% python3 -q
>>> import numpy as np
>>> from numpy import linalg as LA
>>> np.set_printoptions(suppress=True, linewidth=140)
>>> tidy = lambda a: np.round(a, 2) + 0
>>> data = np.load("case1.npy")
>>> print(data)
[[-1  0  1  2  3  4  5  6  7  8]
 [ 9 10 11 12 13 14 15 16 17 18]
 [19 20 21 22 23 24 25 26 27 28]
 [29 30 31 32 33 34 35 36 37 38]
 [39 40 41 42 43 44 45 46 47 48]
 [49 50 51 52 53 54 55 56 57 58]]
>>> # rank 2
>>> print(LA.cond(data) > 100)
True
>>> print(tidy(LA.norm(data, 2) / LA.norm(data)))
1.0
>>> rank = LA.matrix_rank(data)
>>> print(rank)
2
>>> N = LA.svd(data)[2][rank:].T
>>> print(np.allclose(data @ N, 0))
True
>>> print([int(LA.matrix_rank(data[:, :j + 1])) for j in range(10)])
[1, 2, 2, 2, 2, 2, 2, 2, 2, 2]
>>> print([int(LA.matrix_rank(np.delete(data, i, axis=0))) for i in range(6)])
[2, 2, 2, 2, 2, 2]
>>> vec = np.array([3, 2, 3, 1, 2, 3, 1, 0, 1, 1])
>>> print(LA.norm(data @ vec) <= LA.norm(data, 2) * LA.norm(vec) + 1e-9)
True
>>> print(data @ np.eye(10)[2])
[ 1. 11. 21. 31. 41. 51.]
>>> print(np.sign((data @ vec).round(6)))
[1 1 1 1 1 1]
>>> print(np.einsum("ij,j->i", data, vec))
[ 40 210 380 550 720 890]
>>> print((data @ vec).argmax())
5
>>> rng = np.random.default_rng(14655)
>>> J = np.eye(9, dtype=int)[rng.permutation(9)]
>>> print(J)
[[0 0 0 0 0 0 0 1 0]
 [0 0 0 0 0 1 0 0 0]
 [0 0 0 0 1 0 0 0 0]
 [0 0 0 0 0 0 0 0 1]
 [1 0 0 0 0 0 0 0 0]
 [0 0 0 0 0 0 1 0 0]
 [0 1 0 0 0 0 0 0 0]
 [0 0 0 1 0 0 0 0 0]
 [0 0 1 0 0 0 0 0 0]]
>>> # rows sum to 1
>>> Y = J + rng.integers(-2, 3, (9, 1)) @ rng.integers(-2, 3, (1, 9))
>>> print(Y)
[[ 0 -2  1 -1 -2 -1 -2  2  0]
 [ 0  4 -2  2  4  3  4 -2  0]
 [ 0  4 -2  2  5  2  4 -2  0]
 [ 0 -2  1 -1 -2 -1 -2  1  1]
 [ 1  2 -1  1  2  1  2 -1  0]
 [ 0  4 -2  2  4  2  5 -2  0]
 [ 0 -1  1 -1 -2 -1 -2  1  0]
 [ 0  0  0  1  0  0  0  0  0]
 [ 0  0  1  0  0  0  0  0  0]]
>>> print(LA.matrix_rank(Y - J, tol=1e-8))
1
>>> print(Y - J)
[[ 0 -2  1 -1 -2 -1 -2  1  0]
 [ 0  4 -2  2  4  2  4 -2  0]
 [ 0  4 -2  2  4  2  4 -2  0]
 [ 0 -2  1 -1 -2 -1 -2  1  0]
 [ 0  2 -1  1  2  1  2 -1  0]
 [ 0  4 -2  2  4  2  4 -2  0]
 [ 0 -2  1 -1 -2 -1 -2  1  0]
 [ 0  0  0  0  0  0  0  0  0]
 [ 0  0  0  0  0  0  0  0  0]]
>>> print(tidy(LA.svd(Y - J, compute_uv=False)))
[16.  0.  0.  0.  0.  0.  0.  0.  0.]
